% ipython --no-banner

In [1]: import numpy as np

In [2]: np.set_printoptions(precision=2, suppress=True, linewidth=160, floatmode="fixed")

In [3]: data = np.load("mat.npy")

In [4]: data
Out[4]: 
array([[4.00, 1.00, 0.00, 0.00],
       [0.00, 4.00, 1.00, 0.00],
       [0.00, 0.00, 4.00, 1.00],
       [0.00, 0.00, 0.00, 4.00]])

In [5]: data[0] @ data[3]
Out[5]: np.float64(0.0)

In [6]: np.linalg.norm(data, axis=1).argmax()
Out[6]: np.int64(0)

In [7]: np.linalg.norm(data, axis=0)
Out[7]: array([4.00, 4.12, 4.12, 4.12])

In [8]: round(np.linalg.norm(data, "nuc"), 2)
Out[8]: np.float64(16.19)

In [9]: rng = np.random.default_rng(5295)

In [10]: labels = rng.permutation(4)

In [11]: labels
Out[11]: array([3, 2, 1, 0])

In [12]: A2 = data[labels][:, labels]

In [13]: A2
Out[13]: 
array([[4.00, 0.00, 0.00, 0.00],
       [1.00, 4.00, 0.00, 0.00],
       [0.00, 1.00, 4.00, 0.00],
       [0.00, 0.00, 1.00, 4.00]])

In [14]: np.diag(A2)
Out[14]: array([4.00, 4.00, 4.00, 4.00])

In [15]: np.trace(A2)
Out[15]: np.float64(16.0)

In [16]: np.allclose(A2, data)
Out[16]: False

In [17]: np.round(np.linalg.norm(A2) ** 2 / np.linalg.norm(A2, 2) ** 2, 2)
Out[17]: np.float64(2.87)

In [18]: round(float(np.linalg.norm(A2, "nuc")), 2)
Out[18]: 16.19

In [19]: np.linalg.norm(A2, axis=1).argmax()
Out[19]: np.int64(1)

In [20]: round(float(np.linalg.norm(A2[3], 1)), 2), round(float(np.linalg.norm(A2[3], np.inf)), 2)
Out[20]: (5.0, 4.0)

In [21]: data - data[0]
Out[21]: 
array([[ 0.00,  0.00,  0.00,  0.00],
       [-4.00,  3.00,  1.00,  0.00],
       [-4.00, -1.00,  4.00,  1.00],
       [-4.00, -1.00,  0.00,  4.00]])

In [22]: data.mean(axis=0)
Out[22]: array([1.00, 1.25, 1.25, 1.25])

In [23]: data.shape
Out[23]: (4, 4)

In [24]: data.sum(axis=1)
Out[24]: array([5.00, 5.00, 5.00, 4.00])

In [25]: basis = np.array([[0, 2, 7, 7, 3, 3, 4, 3, 3, 8], [9, 8, 8, 4, 1, 7, 5, 1, 1, 0]])

In [26]: K = rng.normal(size=(18, 2)) @ basis + np.array([5, 1, 3, 3, 5, 1, 0, 1, 3, 1])

In [27]: K
Out[27]: 
array([[  3.12,  -2.00,  -3.31,  -2.48,   2.80,  -2.45,  -3.70,  -1.20,   0.80,  -4.30],
       [ 14.19,  10.90,  17.23,  13.14,   8.62,  10.75,   8.57,   4.62,   6.62,   7.92],
       [  6.35,   5.73,  16.56,  15.96,  10.45,   7.35,   7.81,   6.45,   8.45,  15.12],
       [ 31.07,  26.44,  34.10,  22.52,  11.30,  24.67,  19.01,   7.30,   9.30,  10.07],
       [ -5.04,  -8.78,  -8.93,  -4.47,   2.59,  -8.10,  -7.30,  -1.41,   0.59,  -2.44],
       [ 18.58,   9.79,   3.58,  -2.45,   1.58,   6.64,   0.98,  -2.42,  -0.42, -12.13],
       [ -4.88,  -7.20,  -3.73,   0.66,   4.78,  -5.80,  -4.31,   0.78,   2.78,   3.35],
       [-18.11, -17.04,  -8.80,   1.47,   6.18, -13.23,  -7.84,   2.18,   4.18,  10.98],
       [ 12.70,  12.70,  26.82,  23.40,  13.13,  14.27,  13.98,   9.13,  11.13,  20.40],
       [ -5.34,  -7.90,  -5.19,  -0.59,   4.28,  -6.61,  -5.17,   0.28,   2.28,   2.14],
       [ 10.72,   8.06,  15.01,  12.47,   8.61,   8.42,   7.14,   4.61,   6.61,   8.92],
       [  4.66,   0.96,   3.60,   3.75,   5.35,   1.12,   0.33,   1.35,   3.35,   2.03],
       [ 19.41,  16.45,  25.05,  18.65,  10.56,  16.17,  13.29,   6.56,   8.56,  11.56],
       [  6.03,   2.37,   5.51,   5.05,   5.80,   2.48,   1.48,   1.80,   3.80,   2.82],
       [ 16.21,   8.56,   4.54,  -0.45,   2.63,   6.11,   1.41,  -1.37,   0.63,  -8.63],
       [  2.04,  -2.12,  -1.35,  -0.03,   3.94,  -2.04,  -2.63,  -0.06,   1.94,  -0.96],
       [-11.81, -13.30,  -9.69,  -2.22,   4.09, -11.11,  -8.05,   0.09,   2.09,   3.57],
       [ -8.91, -11.65, -10.35,  -4.17,   3.03, -10.24,  -8.29,  -0.97,   1.03,  -0.13]])

In [28]: np.linalg.lstsq(K[:-1].T, K[-1])[2]
Out[28]: np.int32(3)
